$ python -q
>>> import numpy as np
>>> from numpy import linalg as LA
>>> np.set_printoptions(precision=1, suppress=True, linewidth=140)
>>> def tidy(a):
...     return np.round(a, 1) + 0
... 
>>> E = np.load("a.npy")
>>> E
array([[ 2.4, -0.5, -0.3, -0.5, -0.9],
       [-1.1,  0.5, -0.4, -1. ,  0.4],
       [-2. , -0.8, -1.8, -3.5,  1.2],
       [ 0.6,  0.4,  0.7, -0.5,  2.2]])
>>> cov = E.T @ E
>>> np.allclose(cov, cov.T)
True
>>> tidy(cov)
array([[11.3,  0.1,  3.7,  6.6, -3.7],
       [ 0.1,  1.3,  1.7,  2.4,  0.6],
       [ 3.7,  1.7,  4. ,  6.5, -0.5],
       [ 6.6,  2.4,  6.5, 13.8, -5.2],
       [-3.7,  0.6, -0.5, -5.2,  7.3]])
>>> B = np.array([[-9, -3], [7, 7], [-4, -2], [4, 2], [6, -8]])
>>> tidy(np.einsum("ij->j", E))
array([-0.1, -0.4, -1.8, -5.5,  2.9])
>>> tidy(np.einsum("ij,ij->i", E, E))
array([ 7.2,  2.8, 21.6,  6.1])
>>> B @ E
Traceback (most recent call last):
  File "<python-input-12>", line 1, in <module>
    B @ E
    ~~^~~
ValueError: matmul: Input operand 1 has a mismatch in its core dimension 0, with gufunc signature (n?,k),(k,m?)->(n?,m?) (size 4 is different from 2)
>>> LA.matrix_rank(E @ B)
np.int64(2)
>>> vec = np.array([2, 3, 1, 2, 0])
>>> E @ (2 * vec)
array([  4. ,  -6.2, -30.4,   4.2])
>>> tidy(E @ np.ones(5))
array([ 0.2, -1.6, -6.9,  3.4])
>>> tidy((E * vec).sum(axis=1))
array([  2. ,  -3.1, -15.2,   2.1])
>>> W2 = np.array([[-2, 3, 0, 3], [1, -2, 1, 2], [3, 3, -3, -1], [3, 2, 2, 0]])
>>> rng = np.random.default_rng(460798)
>>> m1 = (rng.random((10, 4)) < 0.25) @ W2
>>> m1
array([[ 0,  0,  0,  0],
       [-2,  3,  0,  3],
       [ 2,  4, -2,  4],
       [-2,  3,  0,  3],
       [ 6,  5, -1, -1],
       [ 3,  3, -3, -1],
       [ 3,  3, -3, -1],
       [ 1, -2,  1,  2],
       [-1,  1,  1,  5],
       [ 4,  8, -1,  2]])
>>> lab = m1[:, 2] > np.median(m1[:, 2])
>>> f = m1[lab].mean(axis=0) - m1[~lab].mean(axis=0)
>>> lab.astype(int)
array([1, 1, 0, 1, 0, 0, 0, 1, 1, 0])
>>> (((m1 - m1.mean(axis=0)) @ f > 0) == lab).mean()
np.float64(1.0)
>>> D = LA.norm(m1[:, None] - m1[None], axis=-1)
>>> (D + 1e9 * np.eye(10)).round(6).argmin(axis=1)
array([7, 3, 1, 1, 5, 6, 5, 0, 1, 4])
>>> LA.matrix_rank(D ** 2)
np.int64(6)
>>> D.mean(axis=1).argmax()
np.int64(9)
>>> tidy(D[6])
array([5.3, 7.1, 5.3, 7.1, 4.1, 0. , 0. , 7.3, 8.5, 6.2])
>>> tidy(LA.norm(m1, axis=1))
array([0. , 4.7, 6.3, 4.7, 7.9, 5.3, 5.3, 3.2, 5.3, 9.2])
>>> np.unravel_index(D.round(6).argmax(), D.shape)
(np.int64(7), np.int64(9))
>>> np.flatnonzero(D[6] < D.mean() / 2)
array([5, 6])
>>> tidy(LA.norm(m1 - m1.mean(axis=0), axis=1))
array([3.6, 3.8, 3. , 3.8, 5.7, 3.8, 3.8, 5.2, 4.9, 5.8])
>>> vec = np.array([0, -2, -1, 3])
>>> (m1 * vec).sum(axis=1)
array([  0,   3,   6,   3, -12,  -6,  -6,   9,  12,  -9])
>>> m1 @ np.eye(4)[3]
array([ 0.,  3.,  4.,  3., -1., -1., -1.,  2.,  5.,  2.])
>>> LA.norm(m1 @ vec) <= LA.norm(m1, 2) * LA.norm(vec) + 1e-9
np.True_
>>> np.sign((m1 @ vec).round(6))
array([ 0,  1,  1,  1, -1, -1, -1,  1,  1, -1])
>>> m1 * vec
array([[  0,   0,   0,   0],
       [  0,  -6,   0,   9],
       [  0,  -8,   2,  12],
       [  0,  -6,   0,   9],
       [  0, -10,   1,  -3],
       [  0,  -6,   3,  -3],
       [  0,  -6,   3,  -3],
       [  0,   4,  -1,   6],
       [  0,  -2,  -1,  15],
       [  0, -16,   1,   6]])
>>> m1 @ np.ones(4)
array([ 0.,  4.,  8.,  4.,  9.,  2.,  2.,  2.,  6., 13.])
>>> m1 @ vec
array([  0,   3,   6,   3, -12,  -6,  -6,   9,  12,  -9])
>>> (m1 @ vec).argmax()
np.int64(8)
>>> B = m1 + rng.integers(-2, 3, (10, 2)) @ rng.integers(-2, 3, (2, 4))
>>> B
array([[-2,  1, -2,  3],
       [-3,  4, -2,  5],
       [ 4,  1,  4, -1],
       [-3,  4, -2,  5],
       [ 8,  1,  7, -7],
       [ 3,  5, -7,  1],
       [ 4,  4, -5, -1],
       [ 0, -2,  1,  3],
       [ 0,  0,  3,  3],
       [ 5,  7,  1,  0]])
>>> tidy(LA.svd(B - m1, compute_uv=False))
array([16.5,  3.3,  0. ,  0. ])
>>> np.abs(B - m1).sum(axis=1)
array([ 8,  6, 16,  6, 20,  8,  4,  2,  6,  6])
>>> W2 = m1[[0, 5]].astype(float)
>>> for _ in range(7):
...     lab = LA.norm(m1[:, None] - W2, axis=-1).argmin(axis=1)
...     W2 = np.array([m1[lab == j].mean(axis=0) for j in range(2)])
... 
>>> lab
array([0, 0, 1, 0, 1, 1, 1, 0, 0, 1])
>>> W2
array([[-0.8,  1. ,  0.4,  2.6],
       [ 3.6,  4.6, -2. ,  0.6]])
>>> arr = np.array([[0.6, 0.5, 0.4], [-0.4, -0.2, -1.7], [0.3, 1.3, 0.4]])
>>> arr[:, 1] *= 10
>>> arr
array([[ 0.6,  5. ,  0.4],
       [-0.4, -2. , -1.7],
       [ 0.3, 13. ,  0.4]])
>>> f = np.array([1, -1, -3])
>>> tidy(np.correlate(arr[1], arr[0], "full"))
array([ -0.2,  -2.8, -10.9,  -9.7,  -1. ])
>>> tidy(np.cross(arr[1, :3], arr[0, :3]))
array([ 7.7, -0.9, -0.8])
>>> tidy(LA.norm(E[2], 1)), tidy(LA.norm(E[2], np.inf))
(np.float64(9.3), np.float64(3.5))
>>> LA.norm(E, axis=1).argmax()
np.int64(2)
>>> tidy(LA.norm(E, axis=1))
array([2.7, 1.7, 4.6, 2.5])
>>> tidy(LA.norm(E) ** 2 / LA.norm(E, 2) ** 2)
np.float64(1.5)
>>> vec = np.array([0, 0, 1])
>>> arr @ (2 * vec)
array([ 0.8, -3.4,  0.8])
>>> arr * vec
array([[ 0. ,  0. ,  0.4],
       [-0. , -0. , -1.7],
       [ 0. ,  0. ,  0.4]])
>>> arr @ vec
array([ 0.4, -1.7,  0.4])
>>> tidy(LA.det(arr.T))
np.float64(9.2)
>>> tidy(LA.det(2 * arr)), tidy(LA.det(arr))
(np.float64(73.5), np.float64(9.2))
>>> tidy(LA.eigvals(arr))
array([ 0.4+0.j , -0.7+4.7j, -0.7-4.7j])
>>> np.allclose(arr @ arr.T, arr.T @ arr)
False
>>> tidy(np.abs(LA.eigvals(arr)).max())
np.float64(4.8)
>>> tidy(np.sort(np.abs(LA.eigvals(arr))))
array([0.4, 4.8, 4.8])
>>> tidy(np.trace(arr))
np.float64(-1.0)
>>> tidy(LA.matrix_power(arr, 4))
array([[  41.9,  195.2,  184.4],
       [ -13.6,  354.5, -107.7],
       [ 113.4,  817.9,  466.4]])
>>> np.allclose(arr, arr.T)
False
>>> tidy(LA.det(arr))
np.float64(9.2)
>>> F = np.load("mat.npy")
>>> F
array([[-2,  1,  3, -1,  3],
       [-2,  1, -1,  1,  3],
       [-2, -1,  1,  1, -3],
       [ 3,  3, -1,  0,  9],
       [-2,  3, -1,  3,  9]])
>>> w1 = np.array([[-4, -5, -4], [3, 3, 0], [0, 2, 3], [-2, -4, -3], [-3, 0, -2]])
>>> b = np.array([4, 5, 0])
>>> H = np.maximum(F @ w1 + b, 0)
>>> H
array([[ 8, 28, 14],
       [ 4, 12,  0],
       [16, 10, 14],
       [ 0,  0,  0],
       [ 0, 10,  0]])
>>> W2 = np.array([[0, 1], [1, 1], [3, 2]])
>>> H @ W2
array([[70, 64],
       [12, 16],
       [52, 54],
       [ 0,  0],
       [10, 10]])
>>> np.argsort(-LA.norm(F, axis=0).round(6), kind="stable")[:3]
array([4, 0, 1])
>>> tidy(LA.norm(F, 2) / LA.norm(F))
np.float64(0.9)
>>> LA.cond(F) > 100
np.True_
>>> data = np.triu(rng.random((3, 3)) < 0.8, 1).astype(int)
>>> data = data + data.T
>>> data
array([[0, 1, 1],
       [1, 0, 0],
       [1, 0, 0]])
>>> rank = LA.matrix_rank(data)
>>> rank
np.int64(2)
>>> null = LA.svd(data)[2][rank:].T
>>> tidy(null @ null.T)
array([[ 0. ,  0. ,  0. ],
       [ 0. ,  0.5, -0.5],
       [ 0. , -0.5,  0.5]])
>>> null.shape
(3, 1)
>>> np.allclose(data @ null, 0)
True
>>> [int(LA.matrix_rank(data[:, :j + 1])) for j in range(3)]
[1, 2, 2]
>>> LA.matrix_rank(data.T @ data), LA.matrix_rank(data @ data.T)
(np.int64(2), np.int64(2))
>>> evals, vecs = LA.eigh(data)
>>> tidy(LA.eigvalsh(data + 3 * np.eye(3)))
array([1.6, 3. , 4.4])
>>> tidy(np.abs(vecs[:, -1]))
array([0.7, 0.5, 0.5])
>>> tidy(vecs.T @ data @ vecs)
array([[-1.4,  0. ,  0. ],
       [ 0. ,  0. ,  0. ],
       [ 0. ,  0. ,  1.4]])
>>> tidy(LA.svd(data, compute_uv=False))
array([1.4, 1.4, 0. ])
>>> tidy(LA.eigvalsh(data @ data))
array([0., 2., 2.])
>>> lab = rng.permutation(3)
>>> lab
array([1, 0, 2])
>>> B = data[lab][:, lab]
>>> tidy(LA.det(B)), tidy(LA.det(data[lab]))
(np.float64(0.0), np.float64(0.0))
>>> np.diag(B)
array([0, 0, 0])
>>> B
array([[0, 1, 0],
       [1, 0, 1],
       [0, 1, 0]])
>>> tidy(np.sort(np.abs(LA.eigvals(B))))
array([0. , 1.4, 1.4])
